$ python -q
>>> import numpy as np
>>> import numpy.linalg as la
>>> np.set_printoptions(precision=2, suppress=True, linewidth=120, floatmode="fixed")
>>> def rnd(a):
...     return np.round(a, 2) + 0
... 
>>> arr = np.load("m.npy")
>>> arr
array([[0, 0, 0, 0, 0, 0],
       [2, 0, 0, 2, 2, 0],
       [1, 1, 1, 0, 1, 2],
       [1, 2, 1, 0, 2, 0]])
>>> gram = arr.T @ arr
>>> np.allclose(gram, gram.T)
True
>>> rk = la.matrix_rank(arr)
>>> rk
np.int64(3)
>>> N = la.svd(arr)[2][rk:].T
>>> [int(la.matrix_rank(arr[:, :j + 1])) for j in range(6)]
[1, 2, 3, 3, 3, 3]
>>> print([int(la.matrix_rank(arr[:i])) for i in range(1, len(arr) + 1)])
[0, 1, 2, 3]
>>> data = np.load("a.npy")
>>> data
array([[4, 0, 4, 0, 4, 0],
       [5, 5, 5, 5, 5, 5],
       [2, 1, 2, 1, 2, 1],
       [4, 0, 4, 0, 4, 0],
       [5, 5, 5, 5, 5, 5],
       [2, 1, 2, 1, 2, 1]])
>>> left, sigma, VT = la.svd(arr)
>>> vecs = VT[:(sigma > 1e-8).sum()]
>>> rng = np.random.default_rng(489507)
>>> x0 = arr[0] + 4 * arr[3] + rng.integers(2) * np.eye(6)[0]
>>> print(x0)
[4.00 8.00 4.00 0.00 8.00 0.00]
>>> rnd(la.norm(x0 - vecs.T @ vecs @ x0))
np.float64(0.0)
>>> np.allclose(vecs.T @ vecs @ x0, x0)
True
>>> rk = la.matrix_rank(data)
>>> print(rk)
2
>>> N = la.svd(data)[2][rk:].T
>>> print(la.matrix_rank(data.T @ data), la.matrix_rank(data @ data.T))
2 2
>>> N.shape
(6, 4)
>>> print(rnd(N @ N.T))
[[ 0.67  0.00 -0.33  0.00 -0.33  0.00]
 [ 0.00  0.67  0.00 -0.33  0.00 -0.33]
 [-0.33  0.00  0.67  0.00 -0.33  0.00]
 [ 0.00 -0.33  0.00  0.67  0.00 -0.33]
 [-0.33  0.00 -0.33  0.00  0.67  0.00]
 [ 0.00 -0.33  0.00 -0.33  0.00  0.67]]
>>> left, sigma, VT = la.svd(data)
>>> vecs = VT[:(sigma > 1e-8).sum()]
>>> x0 = data[3] + 5 * data[5] + rng.integers(2) * np.eye(6)[4]
>>> print(x0)
[14.00  5.00 14.00  5.00 14.00  5.00]
>>> rnd(np.diag(vecs.T @ vecs))
array([0.33, 0.33, 0.33, 0.33, 0.33, 0.33])
>>> la.matrix_rank(np.vstack([data, x0]))
np.int64(2)
>>> theta = np.radians(15)
>>> r_ = np.eye(6)
>>> r_[4, 4] = r_[2, 2] = np.cos(theta)
>>> r_[4, 2], r_[2, 4] = -np.sin(theta), np.sin(theta)
>>> rnd(r_)
array([[ 1.00,  0.00,  0.00,  0.00,  0.00,  0.00],
       [ 0.00,  1.00,  0.00,  0.00,  0.00,  0.00],
       [ 0.00,  0.00,  0.97,  0.00,  0.26,  0.00],
       [ 0.00,  0.00,  0.00,  1.00,  0.00,  0.00],
       [ 0.00,  0.00, -0.26,  0.00,  0.97,  0.00],
       [ 0.00,  0.00,  0.00,  0.00,  0.00,  1.00]])
>>> B = data @ r_.T
>>> rnd(B)
array([[4.00, 0.00, 4.90, 0.00, 2.83, 0.00],
       [5.00, 5.00, 6.12, 5.00, 3.54, 5.00],
       [2.00, 1.00, 2.45, 1.00, 1.41, 1.00],
       [4.00, 0.00, 4.90, 0.00, 2.83, 0.00],
       [5.00, 5.00, 6.12, 5.00, 3.54, 5.00],
       [2.00, 1.00, 2.45, 1.00, 1.41, 1.00]])
>>> print(rnd(la.det(r_)), rnd(np.trace(r_)))
1.0 5.93
>>> print(rnd(la.svd(data, compute_uv=False)), rnd(la.svd(B, compute_uv=False)))
[19.61  6.42  0.00  0.00  0.00  0.00] [19.61  6.42  0.00  0.00  0.00  0.00]
>>> left, sigma, VT = la.svd(data)
>>> np.argmax(sigma[:-1] / (sigma[1:] + 1e-6)) + 1
np.int64(2)
>>> B = left[:, :2] @ np.diag(sigma[:2]) @ VT[:2]
>>> la.matrix_rank(data, rtol=0.05)
np.int64(2)
>>> rnd(la.norm(data - B, 2)), rnd(sigma[2])
(np.float64(0.0), np.float64(0.0))
>>> rnd(B)
array([[4.00, 0.00, 4.00, 0.00, 4.00, 0.00],
       [5.00, 5.00, 5.00, 5.00, 5.00, 5.00],
       [2.00, 1.00, 2.00, 1.00, 2.00, 1.00],
       [4.00, 0.00, 4.00, 0.00, 4.00, 0.00],
       [5.00, 5.00, 5.00, 5.00, 5.00, 5.00],
       [2.00, 1.00, 2.00, 1.00, 2.00, 1.00]])
>>> print(rnd(np.abs(data - B).max()))
0.0
>>> X = np.diag(np.array([1, 1, 0, -1]))
>>> print(X)
[[ 1  0  0  0]
 [ 0  1  0  0]
 [ 0  0  0  0]
 [ 0  0  0 -1]]
>>> B = X[0, 0] * X[1:] - np.outer(X[1:, 0], X[0])
>>> B
array([[ 0,  1,  0,  0],
       [ 0,  0,  0,  0],
       [ 0,  0,  0, -1]])
>>> X[:, 0] / X[0, 0]
array([1.00, 0.00, 0.00, 0.00])
>>> print(la.matrix_rank(B), la.matrix_rank(X))
2 3
>>> np.einsum("ij,ji->", X, X)
np.int64(3)
>>> np.kron(np.eye(2, dtype=int), X)
array([[ 1,  0,  0,  0,  0,  0,  0,  0],
       [ 0,  1,  0,  0,  0,  0,  0,  0],
       [ 0,  0,  0,  0,  0,  0,  0,  0],
       [ 0,  0,  0, -1,  0,  0,  0,  0],
       [ 0,  0,  0,  0,  1,  0,  0,  0],
       [ 0,  0,  0,  0,  0,  1,  0,  0],
       [ 0,  0,  0,  0,  0,  0,  0,  0],
       [ 0,  0,  0,  0,  0,  0,  0, -1]])
>>> rnd(la.det(2 * X)), rnd(la.det(X))
(np.float64(0.0), np.float64(0.0))
>>> print(np.poly(X))
[ 1.00 -1.00 -1.00  1.00  0.00]
>>> labels = rng.permutation(4)
>>> labels
array([2, 3, 0, 1])
>>> B = X[labels][:, labels]
>>> np.trace(B)
np.int64(1)
>>> rnd(la.det(B)), rnd(la.det(X[labels]))
(np.float64(0.0), np.float64(0.0))
>>> print(rnd(np.sort(np.abs(la.eigvals(B)))))
[0.00 1.00 1.00 1.00]
>>> np.diag(B)
array([ 0, -1,  1,  1])
>>> np.allclose(X, X.T)
True
>>> rnd(np.sort(np.abs(la.eigvals(X))))
array([0.00, 1.00, 1.00, 1.00])
>>> print(X @ X)
[[1 0 0 0]
 [0 1 0 0]
 [0 0 0 0]
 [0 0 0 1]]
>>> assert X == X.T
Traceback (most recent call last):
  File "<python-input-70>", line 1, in <module>
    assert X == X.T
           ^^^^^^^^
ValueError: The truth value of an array with more than one element is ambiguous. Use a.any() or a.all()
>>> la.matrix_power(X, 3)
array([[ 1,  0,  0,  0],
       [ 0,  1,  0,  0],
       [ 0,  0,  0,  0],
       [ 0,  0,  0, -1]])
>>> (X + X.T) / 2
array([[ 1.00,  0.00,  0.00,  0.00],
       [ 0.00,  1.00,  0.00,  0.00],
       [ 0.00,  0.00,  0.00,  0.00],
       [ 0.00,  0.00,  0.00, -1.00]])
>>> X[:, 3] @ X[:, 1]
np.int64(0)
>>> rnd(la.pinv(X))
array([[ 1.00,  0.00,  0.00,  0.00],
       [ 0.00,  1.00,  0.00,  0.00],
       [ 0.00,  0.00,  0.00,  0.00],
       [ 0.00,  0.00,  0.00, -1.00]])
>>> X @ X.T
array([[1, 0, 0, 0],
       [0, 1, 0, 0],
       [0, 0, 0, 0],
       [0, 0, 0, 1]])
>>> rnd(la.svd(X, compute_uv=False))
array([1.00, 1.00, 1.00, 0.00])
>>> B = np.array([[3, 3, 0], [6, 7, -1], [9, 6, 0]])
>>> W0 = np.triu(B, 1)
>>> W0
array([[ 0,  3,  0],
       [ 0,  0, -1],
       [ 0,  0,  0]])
>>> x0 = np.array([-9, 4, 0])
>>> (W0 * x0).sum(axis=1)
array([12,  0,  0])
>>> np.einsum("ij,j->i", W0, x0)
array([12,  0,  0])
>>> W0 * x0
array([[ 0, 12,  0],
       [ 0,  0,  0],
       [ 0,  0,  0]])
>>> W0 @ x0
array([12,  0,  0])
>>> print((W0 @ x0).argmax())
0
>>> np.sign((W0 @ x0).round(6))
array([1, 0, 0])
>>> print(W0 @ (2 * x0))
[24  0  0]
>>> print(np.trace(W0))
0
>>> (W0 - W0.T) / 2
array([[ 0.00,  1.50,  0.00],
       [-1.50,  0.00, -0.50],
       [ 0.00,  0.50,  0.00]])
>>> W0 @ W0
array([[ 0,  0, -3],
       [ 0,  0,  0],
       [ 0,  0,  0]])
>>> rnd(np.sort(np.abs(la.eigvals(W0))))
array([0.00, 0.00, 0.00])
>>> rnd(np.abs(la.eigvals(W0)).max())
np.float64(0.0)
>>> print(rnd(np.sort(la.eigvals(W0))))
[0.00 0.00 0.00]
>>> la.matrix_rank(W0 - W0[0, 0] * np.eye(3))
np.int64(2)
>>> print(np.prod(np.diag(W0)), rnd(la.det(W0)))
0 0.0
>>> print(la.matrix_power(W0 - np.diag(np.diag(W0)), 3))
[[0 0 0]
 [0 0 0]
 [0 0 0]]
>>> m1 = np.array([[1.97, -1.01, 4.48],
...     [-2.16, -3.44, -2.91],
...     [3.43, 1.77, -3.17],
...     [1.66, -2.31, -4.11],
...     [2.02, 4.56, -0.33],
...     [1.08, -2.22, -4.35],
...     [3.19, 3.07, -2.32],
...     [3.89, 2.25, 2.19],
...     [-1.57, 2.57, -3.99],
...     [-3.77, -0.36, -3.26],
...     [2.8, 0.84, -4.06],
...     [-4.72, 0.73, -1.47],
...     [-2.24, 2.04, -3.98],
...     [4.35, -0.83, -2.33],
...     [2.45, -0.61, -4.32],
...     [0.75, -0.89, -4.86],
...     [2.97, 1.66, -3.66],
...     [1.44, 4.52, 1.59],
...     [-2.58, -3.95, 1.65],
...     [3.01, 3.35, 2.18]])
>>> hat = m1 @ la.solve(m1.T @ m1, m1.T)
>>> np.allclose(hat @ hat, hat)
True
>>> rnd(hat @ m1[:, 1])
array([-1.01, -3.44,  1.77, -2.31,  4.56, -2.22,  3.07,  2.25,  2.57, -0.36,  0.84,  0.73,  2.04, -0.83, -0.61, -0.89,
        1.66,  4.52, -3.95,  3.35])
